In [1]: import numpy as np

In [2]: np.set_printoptions(precision=2, suppress=True, linewidth=140)

In [3]: K = np.load("a.npy")

In [4]: K
Out[4]: 
array([[ 1, -2,  1,  1],
       [ 3,  2, -2,  0],
       [-2,  1, -2, -2],
       [ 1,  3,  1, -2],
       [16,  8, -9,  1]])

In [5]: Q, r_ = np.linalg.qr(K)

In [6]: r_
Out[6]: 
array([[-16.46,  -8.08,   8.75,  -1.15],
       [  0.  ,  -4.09,   1.55,   2.77],
       [  0.  ,   0.  ,   3.48,  -0.05],
       [  0.  ,   0.  ,   0.  ,   1.  ]])

In [7]: Q.shape, r_.shape
Out[7]: ((5, 4), (4, 4))

In [8]: np.abs(np.diag(r_))
Out[8]: array([16.46,  4.09,  3.48,  1.  ])

In [9]: round(abs(r_[0, 0]), 2), np.round(np.linalg.norm(K[:, 0]), 2)
Out[9]: (np.float64(16.46), np.float64(16.46))

In [10]: np.round(np.trace(Q @ Q.T), 2)
Out[10]: np.float64(4.0)

In [11]: np.round(Q.T @ Q, 2) + 0
Out[11]: 
array([[1., 0., 0., 0.],
       [0., 1., 0., 0.],
       [0., 0., 1., 0.],
       [0., 0., 0., 1.]])

In [12]: vec = np.array([0, 5, 5, 1])

In [13]: target = K @ vec

In [14]: target
Out[14]: array([-4,  0, -7, 18, -4])

In [15]: np.round(np.linalg.lstsq(K, target)[0], 2) + 0
Out[15]: array([0., 5., 5., 1.])

In [16]: np.round(np.linalg.pinv(K) @ K, 2) + 0
Out[16]: 
array([[1., 0., 0., 0.],
       [0., 1., 0., 0.],
       [0., 0., 1., 0.],
       [0., 0., 0., 1.]])

In [17]: np.round(np.linalg.solve(K.T @ K, K.T @ target), 2) + 0
Out[17]: array([0., 5., 5., 1.])

In [18]: rng = np.random.default_rng(864035)

In [19]: target = target + 0.3 * rng.normal(size=5)

In [20]: target
Out[20]: array([-4.3 , -0.08, -7.03, 18.08, -3.86])

In [21]: coef, *_ = np.linalg.lstsq(K, target)

In [22]: coef.round()
Out[22]: array([-0.,  5.,  5.,  1.])

In [23]: hat = K @ np.linalg.solve(K.T @ K, K.T)

In [24]: hat.round(2) + 0
Out[24]: 
array([[ 0.96, -0.19,  0.  ,  0.  ,  0.04],
       [-0.19,  0.07,  0.  ,  0.  ,  0.19],
       [ 0.  ,  0.  ,  1.  ,  0.  ,  0.  ],
       [ 0.  ,  0.  ,  0.  ,  1.  ,  0.  ],
       [ 0.04,  0.19,  0.  ,  0.  ,  0.96]])

In [25]: hat @ K[:, 2]
Out[25]: array([ 1., -2., -2.,  1., -9.])

In [26]: B = K[0, 0] * K[1:] - np.outer(K[1:, 0], K[0])

In [27]: B
Out[27]: 
array([[  0,   8,  -5,  -3],
       [  0,  -3,   0,   0],
       [  0,   5,   0,  -3],
       [  0,  40, -25, -15]])

In [28]: np.linalg.matrix_rank(B), np.linalg.matrix_rank(K)
Out[28]: (np.int64(3), np.int64(4))

In [29]: K[:, 0] / K[0, 0]
Out[29]: array([ 1.,  3., -2.,  1., 16.])

In [30]: np.flatnonzero(~B.round(6).any(axis=1))
Out[30]: array([], dtype=int64)

In [31]: f, v = K[1], K[4]

In [32]: f @ v
Out[32]: np.int64(82)

In [33]: pr = (f @ v) / (f @ f) * f

In [34]: np.round((v - pr) @ f, 2)
Out[34]: np.float64(0.0)

In [35]: v - pr
Out[35]: array([ 1.53, -1.65,  0.65,  1.  ])

In [36]: pr
Out[36]: array([14.47,  9.65, -9.65,  0.  ])

In [37]: M = np.load("w.npy")

In [38]: M
Out[38]: 
array([[ 1, -2,  4, -8],
       [ 1, -1,  1, -1],
       [ 1,  0,  0,  0],
       [ 1,  1,  1,  1],
       [ 1,  2,  4,  8]])

In [39]: hat = M @ np.linalg.solve(M.T @ M, M.T)

In [40]: np.round(np.linalg.eigvalsh(hat), 2) + 0
Out[40]: array([0., 1., 1., 1., 1.])

In [41]: hat @ M[:, 3]
Out[41]: array([-8., -1.,  0.,  1.,  8.])

In [42]: np.linalg.matrix_rank(np.eye(5) - hat)
Out[42]: np.int64(1)

In [43]: hat
Out[43]: 
array([[ 0.99,  0.06, -0.09,  0.06, -0.01],
       [ 0.06,  0.77,  0.34, -0.23,  0.06],
       [-0.09,  0.34,  0.49,  0.34, -0.09],
       [ 0.06, -0.23,  0.34,  0.77,  0.06],
       [-0.01,  0.06, -0.09,  0.06,  0.99]])
